% python3 -q
>>> import numpy as np
>>> from numpy import linalg as LA
>>> np.set_printoptions(precision=3, suppress=True, linewidth=160)
>>> E = np.loadtxt("m.csv", delimiter=",")
>>> print(E)
[[ 0.2  1.6 -0.5  0.7 -1.3 -0.8]
 [-0.8  1.5  0.7  0.4  0.5 -0.6]
 [-1.6  1.4  0.2 -1.2  0.4 -0.5]
 [-4.5  6.   0.5 -9.   7.5  1.5]
 [-0.4  0.8 -0.5 -1.8 -0.3  1. ]
 [-1.4  0.3  0.1  1.1 -1.   1.1]
 [ 0.7  0.7  1.   0.3  0.1  1.6]
 [ 1.4 -0.5 -1.5  0.4 -0.7 -0.3]
 [ 1.1 -0.6 -0.2 -0.9  1.2  0.2]
 [-0.2 -0.6 -0.2  0.2  1.2 -1.4]]
>>> # row 3 is much longer than the rest
>>> x = np.array([-2, 0, -1, 1, -1, 1])
>>> y = E @ x
>>> print(y)
[ 1.3  0.2  0.9 -6.5  0.8  5.9 -0.6 -0.5 -3.9 -1.8]
>>> print(np.round(LA.lstsq(E, y)[0], 3) + 0)
[-2.  0. -1.  1. -1.  1.]
>>> try:
...     LA.solve(E, y)
... except LA.LinAlgError as e:
...     print(repr(e))
... 
LinAlgError('Last 2 dimensions of the array must be square')
>>> rng = np.random.default_rng(848119)
>>> y = y + 0.1 * rng.normal(size=10)
>>> print(y)
[ 1.273  0.302  0.743 -6.598  0.805  6.    -0.535 -0.499 -3.812 -1.875]
>>> beta, *_ = LA.lstsq(E, y)
>>> print([round(float(LA.norm(LA.solve(E.T @ E + lam * np.eye(6), E.T @ y))), 2) for lam in (0, 1, 10, 100)])
[2.86, 2.3, 1.23, 0.38]
>>> print(np.round(E.T @ (y - E @ beta), 3) + 0)
[0. 0. 0. 0. 0. 0.]
>>> A = np.loadtxt("mat.csv", delimiter=",")
>>> print(A)
[[ 0.796  0.367 -0.122 -0.367  0.286]
 [ 0.367  0.339  0.22   0.661 -0.514]
 [-0.122  0.22   0.927 -0.22   0.171]
 [-0.367  0.661 -0.22   0.339  0.514]
 [ 0.286 -0.514  0.171  0.514  0.6  ]]
>>> # columns are unit length and at right angles
>>> w, vecs = LA.eig(A)
>>> print(np.round(A @ vecs[:, 0] - w[0] * vecs[:, 0], 3) + 0)
[0. 0. 0. 0. 0.]
>>> print(np.sort(LA.eigvals(LA.inv(A))))
[-1.+0.j  1.+0.j  1.-0.j  1.+0.j  1.+0.j]
>>> print(np.sort(LA.eigvals(A @ A)))
[1. 1. 1. 1. 1.]
>>> mat, _ = LA.qr(np.array([[-0.4, -1.0, 0.4, 0.2, -0.4, -2.0, -1.0, 0.0, -1.4],
...     [-0.8, 0.4, -1.3, 1.0, -1.7, 0.5, -2.0, 0.5, -0.7],
...     [-0.2, -1.0, 0.1, -0.2, 0.0, -0.1, -0.2, -0.4, -0.4],
...     [3.0, 0.0, 1.3, -0.5, -0.2, 1.2, -1.8, -0.1, 1.4],
...     [0.6, -0.6, -0.5, 1.6, 0.9, -0.3, 0.1, 0.0, -0.6],
...     [-0.9, 0.0, -0.4, 1.4, 1.4, 0.8, 1.4, -0.6, 1.9],
...     [-0.8, 1.3, -1.0, -1.3, -1.4, -0.4, -0.3, -0.2, 0.3],
...     [1.0, -0.8, 0.1, 0.1, 1.6, 0.6, 0.7, 0.7, 0.5],
...     [-0.2, -2.0, 0.5, -0.6, 0.2, -0.1, -1.5, -0.3, 0.4]]))
>>> print(mat)
[[-0.112  0.356  0.198 -0.116  0.394  0.613 -0.301 -0.068 -0.427]
 [-0.225 -0.103 -0.601 -0.052  0.586 -0.352 -0.078 -0.278 -0.156]
 [-0.056  0.348 -0.068  0.198  0.058 -0.138  0.667  0.394 -0.458]
 [ 0.842 -0.122  0.05   0.021  0.282 -0.188 -0.222  0.261 -0.201]
 [ 0.168  0.179 -0.638 -0.295 -0.053  0.425  0.058  0.369  0.35 ]
 [-0.253  0.037 -0.022 -0.529 -0.332 -0.345 -0.395  0.382 -0.352]
 [-0.225 -0.409 -0.215  0.635 -0.097  0.217 -0.311  0.386 -0.175]
 [ 0.281  0.231 -0.372  0.173 -0.541  0.048 -0.097 -0.499 -0.383]
 [-0.056  0.687  0.015  0.38   0.06  -0.313 -0.379  0.121  0.346]]
>>> # orthonormal columns
>>> u = np.array([6, 4])
>>> print(np.polyval(u, mat[5]))
[2.484 4.22  3.868 0.827 2.01  1.933 1.629 6.29  1.887]
>>> print(np.cross(mat[5, :3], mat[4, :3]))
[-0.019 -0.165 -0.051]
>>> O, vecs = LA.qr(mat[:, :1])[0], LA.qr(mat[:, 1:])[0]
>>> sig = LA.svd(O.T @ vecs, compute_uv=False)
>>> print(np.degrees(np.arccos(sig.clip(0, 1))))
[90.]
>>> print(round(float(LA.norm(O @ O.T - vecs @ vecs.T, 2)), 3))
1.0
>>> print(np.round(mat @ mat.T, 3) + 0)
[[1. 0. 0. 0. 0. 0. 0. 0. 0.]
 [0. 1. 0. 0. 0. 0. 0. 0. 0.]
 [0. 0. 1. 0. 0. 0. 0. 0. 0.]
 [0. 0. 0. 1. 0. 0. 0. 0. 0.]
 [0. 0. 0. 0. 1. 0. 0. 0. 0.]
 [0. 0. 0. 0. 0. 1. 0. 0. 0.]
 [0. 0. 0. 0. 0. 0. 1. 0. 0.]
 [0. 0. 0. 0. 0. 0. 0. 1. 0.]
 [0. 0. 0. 0. 0. 0. 0. 0. 1.]]
>>> print(round(np.trace(mat), 3))
-1.124
>>> print(np.sort(np.abs(LA.eigvals(mat))))
[1. 1. 1. 1. 1. 1. 1. 1. 1.]
>>> mat.inv()
Traceback (most recent call last):
  File "<python-input-37>", line 1, in <module>
    mat.inv()
    ^^^^^^^
AttributeError: 'numpy.ndarray' object has no attribute 'inv'
>>> print(round(float(LA.det(mat)), 3))
1.0
>>> M2 = np.array([[-1, 1, 1, -3, 2, -2, 2, -3, 2, -3],
...     [3, 2, 0, 2, -1, 2, -1, 2, 0, 3],
...     [-3, 0, -2, 2, -2, 3, 1, -2, -1, -2],
...     [2, 1, -1, -2, -1, 3, -2, 1, -2, 1],
...     [1, 2, -3, 3, 3, -1, -3, 1, 0, 2],
...     [0, 3, 3, 1, 0, -2, 2, -3, -2, 1],
...     [-1, -1, -2, 2, 2, 2, -1, 3, 1, -2],
...     [-1, -2, 3, -1, 3, 0, 3, 2, -1, 3],
...     [0, 2, -1, -2, -3, 0, 2, -3, 3, -2],
...     [-1, 0, -1, -2, 1, 1, 3, 1, 1, 1]])
>>> J = np.triu(M2, 1)
>>> print(J)
[[ 0  1  1 -3  2 -2  2 -3  2 -3]
 [ 0  0  0  2 -1  2 -1  2  0  3]
 [ 0  0  0  2 -2  3  1 -2 -1 -2]
 [ 0  0  0  0 -1  3 -2  1 -2  1]
 [ 0  0  0  0  0 -1 -3  1  0  2]
 [ 0  0  0  0  0  0  2 -3 -2  1]
 [ 0  0  0  0  0  0  0  3  1 -2]
 [ 0  0  0  0  0  0  0  0 -1  3]
 [ 0  0  0  0  0  0  0  0  0 -2]
 [ 0  0  0  0  0  0  0  0  0  0]]
>>> # triangular
>>> print(np.sort(np.abs(LA.eigvals(J))))
[0. 0. 0. 0. 0. 0. 0. 0. 0. 0.]
>>> print(np.allclose(J @ J.T, J.T @ J))
False
>>> print(round(float(LA.det(J)), 3))
0.0
